$ ipython --no-banner

In [1]: import numpy as np

In [2]: np.set_printoptions(precision=1, suppress=True, linewidth=160, floatmode="fixed")

In [3]: def tidy(a):
   ...:     return np.round(a, 1) + 0
   ...: 

In [4]: feats = np.loadtxt("dump.csv", delimiter=",")

In [5]: feats
Out[5]: 
array([[ 0.3, -3.0,  1.0,  2.0],
       [ 3.0,  2.3,  0.0,  0.0],
       [ 2.0, -1.0,  1.3, -3.0],
       [ 0.0, -3.0,  1.0,  2.3]])

In [6]: tidy(np.linalg.det(feats.T))
Out[6]: np.float64(5.4)

In [7]: tidy(np.linalg.det(feats[::-1]))
Out[7]: np.float64(5.4)

In [8]: np.kron(np.eye(2, dtype=int), feats)
Out[8]: 
array([[ 0.3, -3.0,  1.0,  2.0,  0.0, -0.0,  0.0,  0.0],
       [ 3.0,  2.3,  0.0,  0.0,  0.0,  0.0,  0.0,  0.0],
       [ 2.0, -1.0,  1.3, -3.0,  0.0, -0.0,  0.0, -0.0],
       [ 0.0, -3.0,  1.0,  2.3,  0.0, -0.0,  0.0,  0.0],
       [ 0.0, -0.0,  0.0,  0.0,  0.3, -3.0,  1.0,  2.0],
       [ 0.0,  0.0,  0.0,  0.0,  3.0,  2.3,  0.0,  0.0],
       [ 0.0, -0.0,  0.0, -0.0,  2.0, -1.0,  1.3, -3.0],
       [ 0.0, -0.0,  0.0,  0.0,  0.0, -3.0,  1.0,  2.3]])

In [9]: other = np.array([[-1, 1], [-1, -3]])

In [10]: cent = np.kron(other, feats)

In [11]: tidy(cent)
Out[11]: 
array([[-0.3,  3.0, -1.0, -2.0,  0.3, -3.0,  1.0,  2.0],
       [-3.0, -2.3,  0.0,  0.0,  3.0,  2.3,  0.0,  0.0],
       [-2.0,  1.0, -1.3,  3.0,  2.0, -1.0,  1.3, -3.0],
       [ 0.0,  3.0, -1.0, -2.3,  0.0, -3.0,  1.0,  2.3],
       [-0.3,  3.0, -1.0, -2.0, -0.9,  9.0, -3.0, -6.0],
       [-3.0, -2.3,  0.0,  0.0, -9.0, -6.9,  0.0,  0.0],
       [-2.0,  1.0, -1.3,  3.0, -6.0,  3.0, -3.9,  9.0],
       [ 0.0,  3.0, -1.0, -2.3,  0.0,  9.0, -3.0, -6.9]])

In [12]: tidy(np.linalg.norm(cent, 2)), tidy(np.linalg.norm(other, 2) * np.linalg.norm(feats, 2))
Out[12]: (np.float64(19.0), np.float64(19.0))

In [13]: cent.shape
Out[13]: (8, 8)

In [14]: U, sigma, Vt = np.linalg.svd(feats)

In [15]: tidy(sigma)
Out[15]: array([5.9, 4.0, 3.0, 0.1])

In [16]: np.argmax(sigma[:-1] / (sigma[1:] + 1e-6)) + 1
Out[16]: np.int64(3)

In [17]: other = U[:, :3] @ np.diag(sigma[:3]) @ Vt[:3]

In [18]: np.linalg.matrix_rank(feats, rtol=0.05)
Out[18]: np.int64(3)

In [19]: tidy(other)
Out[19]: 
array([[ 0.3, -3.0,  1.0,  2.0],
       [ 3.0,  2.3,  0.0,  0.0],
       [ 2.0, -1.0,  1.3, -3.0],
       [ 0.0, -3.0,  1.0,  2.3]])

In [20]: tidy(np.linalg.norm(feats - other, 2)), tidy(sigma[3])
Out[20]: (np.float64(0.1), np.float64(0.1))

In [21]: A = np.loadtxt("arr.csv", delimiter=",")

In [22]: tidy(A)
Out[22]: 
array([[ 0.1, -0.9],
       [-0.1,  1.2],
       [ 0.2, -3.8]])

In [23]: rk = np.linalg.matrix_rank(A)

In [24]: rk
Out[24]: np.int64(1)

In [25]: N = np.linalg.svd(A)[2][rk:].T

In [26]: N.shape
Out[26]: (2, 1)

In [27]: [int(np.linalg.matrix_rank(A[:, :j + 1])) for j in range(2)]
Out[27]: [1, 1]

In [28]: tidy(N[:, 0] / N[np.abs(N[:, 0]).round(6).argmax(), 0])
Out[28]: array([1.0, 0.1])

In [29]: F = np.load("run15.npy")

In [30]: F
Out[30]: 
array([[ 2,  0,  1],
       [ 0,  1,  2],
       [ 0,  1,  1],
       [ 0,  2,  1],
       [ 1,  2,  2],
       [ 2,  5, 11]])

In [31]: rng = np.random.default_rng(53512)

In [32]: other = F + rng.integers(-2, 3, (6, 1)) @ rng.integers(-2, 3, (1, 3))

In [33]: other
Out[33]: 
array([[ 1,  0,  2],
       [-1,  1,  3],
       [ 2,  1, -1],
       [ 2,  2, -1],
       [ 1,  2,  2],
       [ 4,  5,  9]])

In [34]: other - F
Out[34]: 
array([[-1,  0,  1],
       [-1,  0,  1],
       [ 2,  0, -2],
       [ 2,  0, -2],
       [ 0,  0,  0],
       [ 2,  0, -2]])

In [35]: tidy(np.linalg.svd(other - F, compute_uv=False))
Out[35]: array([5.3, 0.0, 0.0])

In [36]: np.linalg.matrix_rank(other - F, tol=1e-8)
Out[36]: np.int64(1)

In [37]: W1 = np.array([[3, 3, 1], [0, 3, 2], [1, 2, 1]])

In [38]: b = np.array([9, 4, 9])

In [39]: H = np.maximum(other @ W1 + b, 0)

In [40]: (H > 0).mean(axis=0)
Out[40]: array([1.0, 1.0, 1.0])

In [41]: (H > 0).astype(int)
Out[41]: 
array([[1, 1, 1],
       [1, 1, 1],
       [1, 1, 1],
       [1, 1, 1],
       [1, 1, 1],
       [1, 1, 1]])

In [42]: cent = np.array([[0, -2], [1, 1], [0, 0]])

In [43]: W1 @ cent
Out[43]: 
array([[ 3, -3],
       [ 3,  3],
       [ 2,  0]])

In [44]: (H @ cent).round(6).argmax(axis=1)
Out[44]: array([0, 0, 0, 0, 0, 0])

In [45]: [round(float(x), 1) for x in np.linalg.svd(feats, compute_uv=False)[:3]]
Out[45]: [5.9, 4.0, 3.0]

In [46]: x0 = np.array([0, 2, 1])

In [47]: target = F @ x0

In [48]: tidy(np.linalg.pinv(F) @ F)
Out[48]: 
array([[1.0, 0.0, 0.0],
       [0.0, 1.0, 0.0],
       [0.0, 0.0, 1.0]])

In [49]: tidy(np.linalg.lstsq(F, target)[0])
Out[49]: array([0.0, 2.0, 1.0])

In [50]: target = target + 0.3 * rng.normal(size=6)

In [51]: tidy(target)
Out[51]: array([ 1.2,  3.7,  3.1,  5.5,  5.9, 21.2])

In [52]: b, *_ = np.linalg.lstsq(F, target)

In [53]: tidy(F.T @ (target - F @ b))
Out[53]: array([0.0, 0.0, 0.0])

In [54]: t = rng.uniform(0, 2 * np.pi, 30)

In [55]: Q, _ = np.linalg.qr(np.array([[0.6, -0.5], [1.4, -0.6], [0.8, -0.5], [0.2, 0.0], [2.1, -0.7]]))

In [56]: J = 20 * np.c_[np.cos(t), np.sin(t)] @ Q.T

In [57]: tidy(J)
Out[57]: 
array([[  6.0,  -6.7,   1.9,  -4.1, -17.3],
       [  3.2,  -8.1,  -0.3,  -3.5, -17.7],
       [ -6.3, -10.4,  -7.1,  -0.9, -14.1],
       [-13.1,   0.4,  -8.4,   4.8,  11.6],
       [ 15.0,   5.6,  11.3,  -3.6,  -2.0],
       [ -8.1,   5.3,  -3.7,   4.4,  16.5],
       [ 11.4,  -2.5,   6.6,  -4.8, -14.1],
       [-11.8,   2.0,  -7.1,   4.8,  13.5],
       [  2.3,  -8.5,  -1.0,  -3.3, -17.6],
       [  4.2,  -7.7,   0.4,  -3.7, -17.6],
       [  4.7,  10.3,   6.1,   1.4,  15.2],
       [ 12.5,  -1.2,   7.7,  -4.8, -12.6],
       [-12.3,   1.5,  -7.5,   4.8,  12.9],
       [-14.4,  -7.2, -11.4,   3.0,  -1.5],
       [ 12.0,   9.4,  10.5,  -1.5,   7.5],
       [ -0.7,   9.1,   2.2,   2.9,  17.4],
       [ 13.6,   8.2,  11.2,  -2.4,   4.1],
       [  5.8,  -6.8,   1.7,  -4.0, -17.4],
       [ -9.5, -10.2,  -9.2,   0.4, -11.0],
       [  8.2,  10.4,   8.3,   0.2,  12.5],
       [-14.7,  -6.5, -11.4,   3.3,   0.0],
       [-14.4,  -1.9,  -9.9,   4.5,   8.4],
       [-14.8,  -6.3, -11.4,   3.3,   0.4],
       [  7.3,  -5.8,   3.0,  -4.3, -16.9],
       [  7.6,  10.4,   8.0,   0.4,  13.0],
       [ 12.8,  -0.9,   8.0,  -4.8, -12.2],
       [ 11.2,   9.7,  10.1,  -1.1,   8.7],
       [ -1.8,   8.7,   1.4,   3.2,  17.6],
       [-14.3,  -1.6,  -9.7,   4.6,   8.8],
       [  8.9,  10.3,   8.8,  -0.1,  11.7]])

In [58]: np.unique(J.round(6), axis=0).shape
Out[58]: (30, 5)

In [59]: tidy(J @ np.linalg.pinv(J) @ J)
Out[59]: 
array([[  6.0,  -6.7,   1.9,  -4.1, -17.3],
       [  3.2,  -8.1,  -0.3,  -3.5, -17.7],
       [ -6.3, -10.4,  -7.1,  -0.9, -14.1],
       [-13.1,   0.4,  -8.4,   4.8,  11.6],
       [ 15.0,   5.6,  11.3,  -3.6,  -2.0],
       [ -8.1,   5.3,  -3.7,   4.4,  16.5],
       [ 11.4,  -2.5,   6.6,  -4.8, -14.1],
       [-11.8,   2.0,  -7.1,   4.8,  13.5],
       [  2.3,  -8.5,  -1.0,  -3.3, -17.6],
       [  4.2,  -7.7,   0.4,  -3.7, -17.6],
       [  4.7,  10.3,   6.1,   1.4,  15.2],
       [ 12.5,  -1.2,   7.7,  -4.8, -12.6],
       [-12.3,   1.5,  -7.5,   4.8,  12.9],
       [-14.4,  -7.2, -11.4,   3.0,  -1.5],
       [ 12.0,   9.4,  10.5,  -1.5,   7.5],
       [ -0.7,   9.1,   2.2,   2.9,  17.4],
       [ 13.6,   8.2,  11.2,  -2.4,   4.1],
       [  5.8,  -6.8,   1.7,  -4.0, -17.4],
       [ -9.5, -10.2,  -9.2,   0.4, -11.0],
       [  8.2,  10.4,   8.3,   0.2,  12.5],
       [-14.7,  -6.5, -11.4,   3.3,   0.0],
       [-14.4,  -1.9,  -9.9,   4.5,   8.4],
       [-14.8,  -6.3, -11.4,   3.3,   0.4],
       [  7.3,  -5.8,   3.0,  -4.3, -16.9],
       [  7.6,  10.4,   8.0,   0.4,  13.0],
       [ 12.8,  -0.9,   8.0,  -4.8, -12.2],
       [ 11.2,   9.7,  10.1,  -1.1,   8.7],
       [ -1.8,   8.7,   1.4,   3.2,  17.6],
       [-14.3,  -1.6,  -9.7,   4.6,   8.8],
       [  8.9,  10.3,   8.8,  -0.1,  11.7]])

In [60]: np.allclose(J[:-1].T @ np.linalg.lstsq(J[:-1].T, J[-1])[0], J[-1])
Out[60]: True
